$ python3 -q
>>> import numpy as np
>>> np.set_printoptions(precision=1, suppress=True, linewidth=100)
>>> tidy = lambda a: np.round(a, 1) + 0
>>> other = np.array([[-3, -3], [0, -3], [-1, 3]])
>>> E = np.tile(other, (2, 3))
>>> print(E)
[[-3 -3 -3 -3 -3 -3]
 [ 0 -3  0 -3  0 -3]
 [-1  3 -1  3 -1  3]
 [-3 -3 -3 -3 -3 -3]
 [ 0 -3  0 -3  0 -3]
 [-1  3 -1  3 -1  3]]
>>> rk = np.linalg.matrix_rank(E)
>>> print(rk)
2
>>> N = np.linalg.svd(E)[2][rk:].T
>>> print(tidy(N @ N.T))
[[ 0.7  0.  -0.3  0.  -0.3  0. ]
 [ 0.   0.7  0.  -0.3  0.  -0.3]
 [-0.3  0.   0.7  0.  -0.3  0. ]
 [ 0.  -0.3  0.   0.7  0.  -0.3]
 [-0.3  0.  -0.3  0.   0.7  0. ]
 [ 0.  -0.3  0.  -0.3  0.   0.7]]
>>> print([int(np.linalg.matrix_rank(np.delete(E, i, axis=0))) for i in range(6)])
[2, 2, 2, 2, 2, 2]
>>> print(np.allclose(E @ N, 0))
True
>>> print([int(np.linalg.matrix_rank(E[:i])) for i in range(1, len(E) + 1)])
[1, 2, 2, 2, 2, 2]
>>> print(tidy(E @ N))
[[0. 0. 0. 0.]
 [0. 0. 0. 0.]
 [0. 0. 0. 0.]
 [0. 0. 0. 0.]
 [0. 0. 0. 0.]
 [0. 0. 0. 0.]]
>>> print(np.abs(np.diag(np.linalg.qr(E)[1])) > 1e-9)
[ True  True False False False False]
>>> J = np.load("m.npy")
>>> print(J)
[[ -0.2  -5.4  -2.5   2.6]
 [  1.9  -3.8  -0.8   5.3]
 [ -1.7  -4.   -6.8  -1.2]
 [ -1.   -6.5  -6.3  -0.7]
 [  1.5  -9.9  -7.8  -0.8]
 [ -1.1  -4.4  -2.4   2.3]
 [ -2.7  -3.1  -2.3   1.6]
 [  1.5  -4.   -3.9   2.8]
 [  0.1  -5.9  -4.7   1.2]
 [ -1.1  -6.7  -6.2  -0.7]
 [  1.9  -9.7 -10.2  -2.3]
 [  0.9  -7.5  -6.9  -0.2]
 [ -1.2  -5.5  -2.7   1.9]
 [  0.2  -7.7  -8.4  -1.7]
 [  0.7 -11.   -6.   -0.2]
 [ -0.5  -8.1  -3.8   1.1]
 [  1.1  -7.9  -4.3   1.7]
 [  0.8  -7.2  -4.9   1.2]
 [  0.8  -9.2  -7.9  -1.2]
 [ -2.4  -4.7  -4.1   0.3]
 [ -1.8  -7.   -9.2  -3.3]
 [ -1.1  -9.2  -7.9  -2.3]
 [  0.7  -4.1   1.2   6. ]
 [  0.3  -7.8  -1.2   3.5]
 [  2.4  -8.4  -8.4  -0.6]
 [ -0.6  -7.5  -5.8  -0.3]
 [ -0.8  -7.4  -7.6  -1.7]
 [ -0.8  -6.3  -4.8   0.6]
 [  0.2  -8.7  -5.8   0. ]]
>>> P = J @ np.linalg.solve(J.T @ J, J.T)
>>> print(tidy(np.linalg.eigvalsh(P)))
[0. 0. 0. 0. 0. 0. 0. 0. 0. 0. 0. 0. 0. 0. 0. 0. 0. 0. 0. 0. 0. 0. 0. 0. 0. 1. 1. 1. 1.]
>>> print(np.linalg.matrix_rank(np.eye(29) - P))
25
>>> idx = J[:, 0] > np.median(J[:, 0])
>>> u = J[idx].mean(axis=0) - J[~idx].mean(axis=0)
>>> print(tidy((((J - J.mean(axis=0)) @ u > 0) == idx).mean()))
1.0
>>> print(((J - J.mean(axis=0)) @ u > 0).astype(int))
[0 1 0 0 1 0 0 1 0 0 1 1 0 1 1 1 1 1 1 0 0 0 1 1 1 0 0 0 1]
>>> G = np.cov(J, rowvar=False)
>>> print(np.median(J, axis=0))
[ 0.1 -7.2 -5.8  0. ]
>>> print(tidy(J.std(axis=0)))
[1.3 2.  2.7 2.2]
>>> print(np.argsort(-J.std(axis=0).round(6), kind="stable"))
[2 3 1 0]
>>> A = np.load("case13.npy")
>>> print(A)
[[-3  0  8 -4]
 [-1  4  4 -2]
 [ 4 -4 -8  4]
 [-2 -2 10 -5]
 [-1  3 -2  1]]
>>> vec = np.array([2, 0, 1, 0])
>>> print(A @ np.eye(4)[0])
[-3. -1.  4. -2. -1.]
>>> print(A * vec)
[[-6  0  8  0]
 [-2  0  4  0]
 [ 8  0 -8  0]
 [-4  0 10  0]
 [-2  0 -2  0]]
>>> print(A @ np.ones(4))
[ 1.  5. -4.  1.  1.]
>>> print((A @ vec).argmax())
3
>>> print(np.sign((A @ vec).round(6)))
[ 1  1  0  1 -1]
>>> print(A @ vec)
[ 2  2  0  6 -4]
>>> print(np.linalg.norm(A @ vec) <= np.linalg.norm(A, 2) * np.linalg.norm(vec) + 1e-9)
True
>>> print(np.einsum("ij,j->i", A, vec))
[ 2  2  0  6 -4]
